$ python -q
>>> import numpy as np
>>> from numpy import linalg as LA
>>> np.set_printoptions(suppress=True, linewidth=200)
>>> A2 = np.array([[1, 1], [1, -1]])
>>> rng = np.random.default_rng(783)
>>> X = np.kron(A2, np.kron(A2, A2))[rng.permutation(8)][:3]
>>> X
array([[ 1,  1,  1,  1,  1,  1,  1,  1],
       [ 1,  1,  1,  1, -1, -1, -1, -1],
       [ 1, -1, -1,  1,  1, -1, -1,  1]])
>>> # column 2 repeats column 1
>>> A2 = X / np.sqrt((X ** 2).mean(axis=1, keepdims=True))
>>> A2[2]
array([ 1., -1., -1.,  1.,  1., -1., -1.,  1.])
>>> X - X.mean(axis=1, keepdims=True)
array([[ 0.,  0.,  0.,  0.,  0.,  0.,  0.,  0.],
       [ 1.,  1.,  1.,  1., -1., -1., -1., -1.],
       [ 1., -1., -1.,  1.,  1., -1., -1.,  1.]])
>>> LA.matrix_rank(A2) == LA.matrix_rank(X)
np.True_
>>> u, r1 = X[2], X[0]
>>> u @ r1
np.int64(0)
>>> pr = (u @ r1) / (u @ u) * u
>>> np.outer(u, r1)
array([[ 1,  1,  1,  1,  1,  1,  1,  1],
       [-1, -1, -1, -1, -1, -1, -1, -1],
       [-1, -1, -1, -1, -1, -1, -1, -1],
       [ 1,  1,  1,  1,  1,  1,  1,  1],
       [ 1,  1,  1,  1,  1,  1,  1,  1],
       [-1, -1, -1, -1, -1, -1, -1, -1],
       [-1, -1, -1, -1, -1, -1, -1, -1],
       [ 1,  1,  1,  1,  1,  1,  1,  1]])
>>> LA.matrix_rank(np.outer(u, r1))
np.int64(1)
>>> r1 - pr
array([1., 1., 1., 1., 1., 1., 1., 1.])
>>> vec = np.array([2, 0, -2, -1, -1, 1, 2, -1])
>>> h1 = np.maximum(X @ vec, 0)
>>> X.T @ h1
array([0, 0, 0, 0, 0, 0, 0, 0])
>>> h1
array([0, 0, 0])
>>> np.maximum(X @ vec, 0) - np.maximum(-X @ vec, 0)
array([ 0, -2, -2])
>>> X * (h1 > 1e-9)[:, None]
array([[0, 0, 0, 0, 0, 0, 0, 0],
       [0, 0, 0, 0, 0, 0, 0, 0],
       [0, 0, 0, 0, 0, 0, 0, 0]])
>>> mat = np.load("a.npy")
>>> mat
array([[-24.05,   2.98, -20.91,   6.04,  -3.05],
       [-14.97,  -2.97,  -8.  ,  -2.  ,  -0.05],
       [-36.04,  -2.97, -27.96,   2.1 ,  -6.  ],
       [-19.84,  34.  , -16.88,  28.02,  18.94],
       [-25.81,  -2.1 , -25.8 ,   3.87, -10.01]])
>>> u = np.array([0, 1])
>>> np.convolve(mat[1], u)
array([  0.  , -14.97,  -2.97,  -8.  ,  -2.  ,  -0.05])
>>> np.array([np.convolve(row, u, "same") for row in mat])
array([[  0.  , -24.05,   2.98, -20.91,   6.04],
       [  0.  , -14.97,  -2.97,  -8.  ,  -2.  ],
       [  0.  , -36.04,  -2.97, -27.96,   2.1 ],
       [  0.  , -19.84,  34.  , -16.88,  28.02],
       [  0.  , -25.81,  -2.1 , -25.8 ,   3.87]])
>>> np.round(np.cross(mat[1, :3], mat[3, :3]), 2)
array([ 322.13,  -93.97, -567.9 ])
>>> A2 = mat / LA.norm(mat, axis=1, keepdims=True)
>>> G = A2 @ A2.T
>>> np.argwhere(np.triu(np.abs(G) > 0.95, 1))
array([[0, 2],
       [0, 4],
       [1, 2],
       [2, 4]])
>>> G.round(2)
array([[1.  , 0.89, 0.98, 0.58, 0.97],
       [0.89, 1.  , 0.96, 0.29, 0.9 ],
       [0.98, 0.96, 1.  , 0.41, 0.98],
       [0.58, 0.29, 0.41, 1.  , 0.38],
       [0.97, 0.9 , 0.98, 0.38, 1.  ]])
>>> u, r1 = mat[1], mat[2]
>>> np.round(u @ r1, 2)
np.float64(768.12)
>>> np.round(u @ u, 2)
np.float64(300.92)
>>> pr = (u @ r1) / (u @ u) * u
>>> LA.matrix_rank(np.outer(u, r1))
np.int64(1)
>>> np.round(r1 - pr, 2)
array([ 2.17,  4.61, -7.54,  7.21, -5.87])
>>> round(float(LA.norm(u + r1) ** 2 + LA.norm(u - r1) ** 2), 2)
4861.6
>>> G = mat.T @ mat
>>> np.round(np.diag(G), 2)
array([3161.17, 1186.93, 2233.56,  844.99,  504.23])
>>> round(float(np.trace(G)), 2), round(float((mat ** 2).sum()), 2)
(7930.88, 7930.88)
>>> G.round(2)
array([[3161.17, -540.53, 2631.12, -846.81,  172.93],
       [-540.53, 1186.93, -475.25,  962.26,  673.86],
       [2631.12, -475.25, 2233.56, -741.84,  170.49],
       [-846.81,  962.26, -741.84,  844.99,  461.04],
       [ 172.93,  673.86,  170.49,  461.04,  504.23]])
>>> LA.matrix_rank(G)
np.int64(5)
